% ipython --no-banner

In [1]: import numpy as np

In [2]: from numpy import linalg as LA

In [3]: np.set_printoptions(precision=2, suppress=True, linewidth=200, sign=" ")

In [4]: K = np.array([[-0.85, 0.9, 0.65],
   ...:     [0.94, -0.99, -0.95],
   ...:     [0.04, 0.91, 0.91],
   ...:     [0.79, -0.85, -0.58],
   ...:     [-0.99, 1.0, 0.97],
   ...:     [0.63, -0.9, -0.79],
   ...:     [-0.2, -0.5, -0.57],
   ...:     [-0.61, -0.19, -0.52],
   ...:     [-0.07, 0.92, 0.91],
   ...:     [0.85, -0.68, -0.14],
   ...:     [-0.21, 0.96, 0.94],
   ...:     [0.69, -0.91, -0.79],
   ...:     [1.0, -1.0, -0.99],
   ...:     [-0.24, 0.94, 0.92]])

In [5]: vec = np.array([6, 8, 5])

In [6]: rhs = K @ vec

In [7]: print(np.round(LA.pinv(K) @ K, 2) + 0)
[[ 1.  0.  0.]
 [ 0.  1.  0.]
 [ 0.  0.  1.]]

In [8]: print(LA.solve(K.T @ K, K.T @ rhs))
[ 6.  8.  5.]

In [9]: print(LA.lstsq(K, rhs)[0])
[ 6.  8.  5.]

In [10]: rng = np.random.default_rng(535)

In [11]: rhs = rhs + 0.02 * rng.normal(size=14)

In [12]: print(rhs)
[ 5.34 -7.05 12.07 -4.98  6.88 -7.33 -8.05 -7.79 11.48 -1.02 11.14 -7.11 -6.94 10.67]

In [13]: coef, *_ = LA.lstsq(K, rhs)

In [14]: print(coef.round())
[ 6.  8.  5.]

In [15]: print(np.round(LA.norm(rhs - K @ coef), 2))
0.06

In [16]: print(coef)
[ 6.01  7.99  5.01]

In [17]: cov = np.cov(K, rowvar=False)

In [18]: print(np.median(K, axis=0))
[-0.02 -0.34 -0.33]

In [19]: print(cov)
[[ 0.47 -0.49 -0.39]
 [-0.49  0.8   0.72]
 [-0.39  0.72  0.68]]

In [20]: print(np.corrcoef(K.T))
[[ 1.   -0.79 -0.68]
 [-0.79  1.    0.97]
 [-0.68  0.97  1.  ]]

In [21]: print(np.polyfit(K[:, 0], K[:, 1], 1))
[-1.04  0.1 ]

In [22]: M2 = np.array([[1.5], [0.9], [-0.6]])

In [23]: Z = np.array([[-0.6, 1.1, 0.2, 0.2, -1.0]])

In [24]: mat = M2 @ Z

In [25]: print(mat)
[[-0.9   1.65  0.3   0.3  -1.5 ]
 [-0.54  0.99  0.18  0.18 -0.9 ]
 [ 0.36 -0.66 -0.12 -0.12  0.6 ]]

In [26]: # rank 1

In [27]: U, sig, VT = LA.svd(mat)

In [28]: V = VT[:(sig > 1e-8).sum()]

In [29]: vec = mat[1] + 5 * mat[0] + rng.integers(2) * np.eye(5)[4]

In [30]: print(vec)
[-5.04  9.24  1.68  1.68 -8.4 ]

In [31]: print(np.diag(V.T @ V))
[ 0.14  0.46  0.02  0.02  0.38]

In [32]: print(LA.matrix_rank(np.vstack([mat, vec])))
1

In [33]: print(V.T @ V)
[[ 0.14 -0.25 -0.05 -0.05  0.23]
 [-0.25  0.46  0.08  0.08 -0.42]
 [-0.05  0.08  0.02  0.02 -0.08]
 [-0.05  0.08  0.02  0.02 -0.08]
 [ 0.23 -0.42 -0.08 -0.08  0.38]]

In [34]: print(np.allclose(V.T @ V @ vec, vec))
True
